% ipython --no-banner

In [1]: import numpy as np

In [2]: np.set_printoptions(precision=2, suppress=True, linewidth=200)

In [3]: out = np.array([[2, -1, -1, -2, 1, -1, 1],
   ...:     [3, -2, -2, 3, 1, -1, -1],
   ...:     [-2, -1, -3, -1, -1, -2, -1],
   ...:     [-3, 1, -3, 1, -2, 2, -2],
   ...:     [3, -3, -3, -3, -3, 2, 2],
   ...:     [0, 0, 0, 3, 0, 3, -3],
   ...:     [0, -3, -3, 3, -3, -1, 1]])

In [4]: W0 = np.triu(out)

In [5]: W0
Out[5]: 
array([[ 2, -1, -1, -2,  1, -1,  1],
       [ 0, -2, -2,  3,  1, -1, -1],
       [ 0,  0, -3, -1, -1, -2, -1],
       [ 0,  0,  0,  1, -2,  2, -2],
       [ 0,  0,  0,  0, -3,  2,  2],
       [ 0,  0,  0,  0,  0,  3, -3],
       [ 0,  0,  0,  0,  0,  0,  1]])

In [6]: # triangular, det is the product of the diagonal

In [7]: x0 = np.array([7, 5, 6, 4, 3, 0, 3])

In [8]: target = W0 @ x0

In [9]: target
Out[9]: array([  1, -10, -28,  -8,  -3,  -9,   3])

In [10]: np.linalg.solve(W0, target + W0[:, 4])
Out[10]: array([7., 5., 6., 4., 4., 0., 3.])

In [11]: rng = np.random.default_rng(65814)

In [12]: labels = rng.permutation(7)

In [13]: out = W0[:, labels] * rng.choice([-1, 1], 7)

In [14]: out
Out[14]: 
array([[ 2,  1,  2, -1, -1, -1,  1],
       [ 0,  2, -3, -1,  1, -1,  2],
       [ 0,  3,  1, -2,  1,  1,  0],
       [ 0,  0, -1,  2,  2,  2,  0],
       [ 0,  0,  0,  2, -2,  3,  0],
       [ 0,  0,  0,  3,  3,  0,  0],
       [ 0,  0,  0,  0, -1,  0,  0]])

In [15]: left, _, Vt = np.linalg.svd(W0.T @ out)

In [16]: np.round(np.linalg.lstsq(W0, out)[0], 2) + 0
Out[16]: 
array([[ 1.,  0.,  0.,  0.,  0.,  0.,  0.],
       [ 0.,  0.,  0.,  0.,  0.,  0., -1.],
       [ 0., -1.,  0.,  0.,  0.,  0.,  0.],
       [ 0.,  0., -1.,  0.,  0.,  0.,  0.],
       [ 0.,  0.,  0.,  0.,  0., -1.,  0.],
       [ 0.,  0.,  0.,  1.,  0.,  0.,  0.],
       [ 0.,  0.,  0.,  0., -1.,  0.,  0.]])

In [17]: labels
Out[17]: array([0, 2, 3, 5, 6, 4, 1])

In [18]: x0 = np.array([1, 0, 0, 0, 0, 2, 2])

In [19]: np.einsum("ij,j->i", out, x0)
Out[19]: array([2, 2, 2, 4, 6, 0, 0])

In [20]: out @ np.eye(7)[1]
Out[20]: array([1., 2., 3., 0., 0., 0., 0.])

In [21]: out @ (2 * x0)
Out[21]: array([ 4,  4,  4,  8, 12,  0,  0])

In [22]: (out @ x0).argmax()
Out[22]: np.int64(4)

In [23]: np.sign((out @ x0).round(6))
Out[23]: array([1, 1, 1, 1, 1, 0, 0])

In [24]: m1 = np.loadtxt("sample11.csv", delimiter=",")

In [25]: m1
Out[25]: 
array([[  1.,  -1.,   1.,  -1.],
       [  1.,   0.,   0.,   0.],
       [  1.,   1.,   1.,   1.],
       [  1.,   2.,   4.,   8.],
       [  1.,   3.,   9.,  27.],
       [  1.,   4.,  16.,  64.],
       [  1.,   5.,  25., 125.],
       [  1.,   6.,  36., 216.],
       [  1.,   7.,  49., 343.],
       [  1.,   8.,  64., 512.]])

In [26]: # column 3 dominates

In [27]: round(float(np.linalg.norm(m1, "nuc")), 2)
Out[27]: 694.91

In [28]: round(float(np.linalg.norm(m1, 1)), 2), round(np.linalg.norm(m1, np.inf), 2)
Out[28]: (1297.0, np.float64(585.0))

In [29]: np.linalg.norm(m1, axis=0)
Out[29]: array([  3.16,  14.32,  93.66, 668.55])

In [30]: round(np.linalg.norm(m1[6] - m1[4]), 2)
Out[30]: np.float64(99.32)

In [31]: round(np.linalg.norm(m1, 2), 2)
Out[31]: np.float64(675.04)

In [32]: np.linalg.norm(m1, axis=1)
Out[32]: array([  2.  ,   1.  ,   2.  ,   9.22,  28.64,  66.1 , 127.58, 219.06, 346.55, 516.05])

In [33]: np.linalg.norm(m1, axis=1).argmax()
Out[33]: np.int64(9)

In [34]: G = m1.T @ m1

In [35]: np.linalg.svd(m1, compute_uv=False) ** 2
Out[35]: array([455683.75,    262.52,      3.67,      3.06])

In [36]: np.diag(G)
Out[36]: array([    10.,    205.,   8773., 446965.])

In [37]: G
Out[37]: 
array([[    10.,     35.,    205.,   1295.],
       [    35.,    205.,   1295.,   8773.],
       [   205.,   1295.,   8773.,  61775.],
       [  1295.,   8773.,  61775., 446965.]])

In [38]: feats = np.loadtxt("block0.csv", delimiter=",")

In [39]: feats
Out[39]: 
array([[-4.,  7., -7.,  4., -4.,  1.,  1.,  8.,  5.,  0., -6., -4.,  5.],
       [ 0., -6., -9., -3., -6., -5.,  9.,  3.,  6.,  6., -3.,  3., -1.],
       [ 0.,  0.,  2., -7.,  4., -4., -3., -3.,  9., -1.,  8.,  3.,  7.],
       [ 0.,  0.,  0.,  3., -5.,  2., -9., -4.,  9.,  1.,  4.,  4., -7.],
       [ 0.,  0.,  0.,  0.,  0.,  4., -2.,  3.,  3.,  3., -8.,  5., -5.],
       [ 0.,  0.,  0.,  0.,  0.,  9.,  7.,  9.,  5.,  7., -6.,  3., -9.],
       [ 0.,  0.,  0.,  0.,  0.,  0., -4.,  8., -6.,  1., -5., -7.,  7.],
       [ 0.,  0.,  0.,  0.,  0.,  0.,  0., -3., -8.,  3.,  3., -5., -4.],
       [ 0.,  0.,  0.,  0.,  0.,  0.,  0.,  0., -8.,  2.,  1.,  0.,  5.],
       [ 0.,  0.,  0.,  0.,  0.,  0.,  0.,  0.,  0.,  3., -5., -6., -9.],
       [ 0.,  0.,  0.,  0.,  0.,  0.,  0.,  0.,  0.,  0., -6.,  7.,  7.],
       [ 0.,  0.,  0.,  0.,  0.,  0.,  0.,  0.,  0.,  0.,  0., -6., -6.],
       [ 0.,  0.,  0.,  0.,  0.,  0.,  0.,  0.,  0.,  0.,  0.,  0., -4.]])

In [40]: np.prod(np.diag(feats)), round(float(np.linalg.det(feats)), 2)
Out[40]: (np.float64(0.0), 0.0)

In [41]: left, sigma, Vt = np.linalg.svd(feats)

In [42]: V = Vt[:(sigma > 1e-8).sum()]

In [43]: x0 = feats[8] + -1 * feats[0] + rng.integers(2) * np.eye(13)[8]

In [44]: x0
Out[44]: array([  4.,  -7.,   7.,  -4.,   4.,  -1.,  -1.,  -8., -12.,   2.,   7.,   4.,   0.])

In [45]: round(float(np.linalg.norm(x0 - V.T @ V @ x0)), 2)
Out[45]: 0.0

In [46]: out = m1 / np.sqrt((m1 ** 2).mean(axis=1, keepdims=True))

In [47]: out[6]
Out[47]: array([0.02, 0.08, 0.39, 1.96])

In [48]: np.linalg.norm(out, axis=1)
Out[48]: array([2., 2., 2., 2., 2., 2., 2., 2., 2., 2.])
